% python3 -q
>>> import numpy as np
>>> import numpy.linalg as la
>>> np.set_printoptions(precision=2, suppress=True, linewidth=140)
>>> def rnd(a):
...     return np.round(a, 2) + 0
... 
>>> arr = np.loadtxt("x.csv", delimiter=",")
>>> arr
array([[5., 1., 0., 0., 0., 0.],
       [0., 3., 0., 5., 4., 0.],
       [5., 5., 1., 2., 3., 0.],
       [4., 0., 0., 5., 4., 0.],
       [5., 3., 0., 4., 4., 0.],
       [0., 0., 0., 0., 0., 4.]])
>>> arr @ arr
array([[25.,  8.,  0.,  5.,  4.,  0.],
       [40., 21.,  0., 56., 48.,  0.],
       [53., 34.,  1., 49., 43.,  0.],
       [60., 16.,  0., 41., 36.,  0.],
       [61., 26.,  0., 51., 44.,  0.],
       [ 0.,  0.,  0.,  0.,  0., 16.]])
>>> rnd(la.det(arr))
np.float64(304.0)
>>> rnd(np.sort(la.eigvals(arr).real))
array([ 0.81,  1.  ,  2.62,  2.62,  4.  , 10.96])
>>> np.flatnonzero(la.matrix_power((arr != 0) + (arr.T != 0) + np.eye(6), 6)[1])
array([0, 1, 2, 3, 4])
>>> def softmax(z):
...     e = np.exp(z - z.max(axis=-1, keepdims=True))
...     return e / e.sum(axis=-1, keepdims=True)
... 
>>> rnd(softmax(arr).sum(axis=1))
array([1., 1., 1., 1., 1., 1.])
>>> rnd(softmax(10 * arr[2]))
array([0.5, 0.5, 0. , 0. , 0. , 0. ])
>>> S = arr @ arr.T / np.sqrt(6)
>>> rnd(softmax(S + np.triu(np.full(S.shape, -np.inf), 1)))
array([[1.  , 0.  , 0.  , 0.  , 0.  , 0.  ],
       [0.  , 1.  , 0.  , 0.  , 0.  , 0.  ],
       [0.  , 0.  , 1.  , 0.  , 0.  , 0.  ],
       [0.  , 0.  , 0.  , 1.  , 0.  , 0.  ],
       [0.  , 0.  , 0.08, 0.02, 0.91, 0.  ],
       [0.  , 0.  , 0.  , 0.  , 0.  , 0.99]])
>>> softmax(S).round(6).argmax(axis=1)
array([2, 1, 2, 3, 4, 5])
>>> W1 = np.array([[2, 1], [0, 1], [2, 1], [2, 1], [1, 2], [2, 2]])
>>> beta = np.array([2, 1])
>>> H = np.maximum(arr @ W1 + beta, 0)
>>> la.matrix_rank(H)
np.int64(2)
>>> H
array([[12.,  7.],
       [16., 17.],
       [21., 20.],
       [24., 18.],
       [24., 21.],
       [10.,  9.]])
>>> (H > 0).astype(int)
array([[1, 1],
       [1, 1],
       [1, 1],
       [1, 1],
       [1, 1],
       [1, 1]])
>>> C = np.array([[1, 2, 0], [2, 1, 2]])
>>> H @ C
array([[26., 31., 14.],
       [50., 49., 34.],
       [61., 62., 40.],
       [60., 66., 36.],
       [66., 69., 42.],
       [28., 29., 18.]])
>>> rng = np.random.default_rng(76489)
>>> z = rng.permutation(6)
>>> z
array([4, 0, 5, 1, 3, 2])
>>> other = arr[z][:, z]
>>> other
array([[4., 5., 0., 3., 4., 0.],
       [0., 5., 0., 1., 0., 0.],
       [0., 0., 4., 0., 0., 0.],
       [4., 0., 0., 3., 5., 0.],
       [4., 4., 0., 0., 5., 0.],
       [3., 5., 0., 5., 2., 1.]])
>>> np.allclose(other, arr)
False
>>> np.diag(other)
array([4., 5., 4., 3., 5., 1.])
>>> np.trace(other)
np.float64(22.0)
>>> f = np.array([2, 0, 2, 3, 2, 1, 3, 0])
>>> K = f[np.abs(np.subtract.outer(np.arange(8), np.arange(8)))]
>>> K
array([[2, 0, 2, 3, 2, 1, 3, 0],
       [0, 2, 0, 2, 3, 2, 1, 3],
       [2, 0, 2, 0, 2, 3, 2, 1],
       [3, 2, 0, 2, 0, 2, 3, 2],
       [2, 3, 2, 0, 2, 0, 2, 3],
       [1, 2, 3, 2, 0, 2, 0, 2],
       [3, 1, 2, 3, 2, 0, 2, 0],
       [0, 3, 1, 2, 3, 2, 0, 2]])
>>> f = np.array([1, 3, -1])
>>> np.cross(K[0, :3], K[1, :3])
array([-4,  0,  4])
>>> np.correlate(K[0], K[1], "full")
array([ 6,  2, 10, 17, 17, 17, 31, 17, 17, 17, 10,  2,  6,  0,  0])
>>> np.convolve(K[0], f)
array([ 2,  6,  0,  9,  9,  4,  4,  8, -3,  0])
